>>> import numpy as np
>>> from numpy import linalg as LA
>>> np.set_printoptions(precision=2, suppress=True, linewidth=140, sign=" ")
>>> B = np.array([[-1, 2, 1, -2],
...     [-2, -1, 1, 0],
...     [-2, -1, -2, -1],
...     [-2, 0, -1, 0],
...     [0, 0, 1, 1],
...     [-2, -2, 1, -2],
...     [1, 1, -1, 2],
...     [0, -1, 2, -2],
...     [-2, 2, 0, -2],
...     [0, 0, 2, 0]])
>>> C = np.array([[0, 0, 0, 2, 0, 2, 1, 2, 1, 0, 1, 0, 1, 1],
...     [0, 1, 1, 1, 3, 0, 2, 3, 1, 1, 0, 2, 3, 1],
...     [1, 0, 3, 0, 2, 2, 2, 1, 2, 0, 3, 0, 3, 2],
...     [1, 0, 0, 2, 3, 0, 0, 2, 1, 0, 0, 3, 3, 0]])
>>> W0 = B @ C
>>> W0
array([[ -1,   2,   5,  -4,   2,   0,   5,   1,   1,   2,   2,  -2,   2,   3],
       [  1,  -1,   2,  -5,  -1,  -2,  -2,  -6,  -1,  -1,   1,  -2,  -2,  -1],
       [ -3,  -1,  -7,  -7, -10,  -8,  -8, -11,  -8,  -1,  -8,  -5, -14,  -7],
       [ -1,   0,  -3,  -4,  -2,  -6,  -4,  -5,  -4,   0,  -5,   0,  -5,  -4],
       [  2,   0,   3,   2,   5,   2,   2,   3,   3,   0,   3,   3,   6,   2],
       [ -1,  -2,   1, -10, -10,  -2,  -4, -13,  -4,  -2,   1, -10, -11,  -2],
       [  1,   1,  -2,   7,   7,   0,   1,   8,   2,   1,  -2,   8,   7,   0],
       [  0,  -1,   5,  -5,  -5,   4,   2,  -5,   1,  -1,   6,  -8,  -3,   3],
       [ -2,   2,   2,  -6,   0,  -4,   2,  -2,  -2,   2,  -2,  -2,  -2,   0],
       [  2,   0,   6,   0,   4,   4,   4,   2,   4,   0,   6,   0,   6,   4]])
>>> # column 9 repeats column 1
>>> t3 = np.stack([W0, 3 * W0, W0[::-1]])
>>> (t3 @ W0.T).shape
(3, 10, 10)
>>> t3.sum(axis=0)
array([[ -2,   8,  26, -16,  12,   4,  24,   6,   8,   8,  14,  -8,  14,  16],
       [  2,  -2,  10, -26,  -4, -12,  -6, -26,  -6,  -2,   2, -10, -10,  -4],
       [-12,  -5, -23, -33, -45, -28, -30, -49, -31,  -5, -26, -28, -59, -25],
       [ -3,   1, -14,  -9,  -1, -24, -15, -12, -14,   1, -22,   8, -13, -16],
       [  7,  -2,  13,  -2,  10,   6,   4,  -1,   8,  -2,  13,   2,  13,   6],
       [ -2,  -8,   7, -38, -35,  -6, -14, -49, -13,  -8,   7, -37, -38,  -6],
       [  3,   4, -11,  24,  26,  -6,   0,  27,   4,   4, -13,  32,  23,  -4],
       [ -3,  -5,  13, -27, -30,   8,   0, -31,  -4,  -5,  16, -37, -26,   5],
       [ -7,   7,  10, -29,  -1, -18,   6, -14,  -9,   7,  -7, -10, -10,  -1],
       [  7,   2,  29,  -4,  18,  16,  21,   9,  17,   2,  26,  -2,  26,  19]])
>>> LA.matrix_rank(t3)
array([ 4,  4,  4])
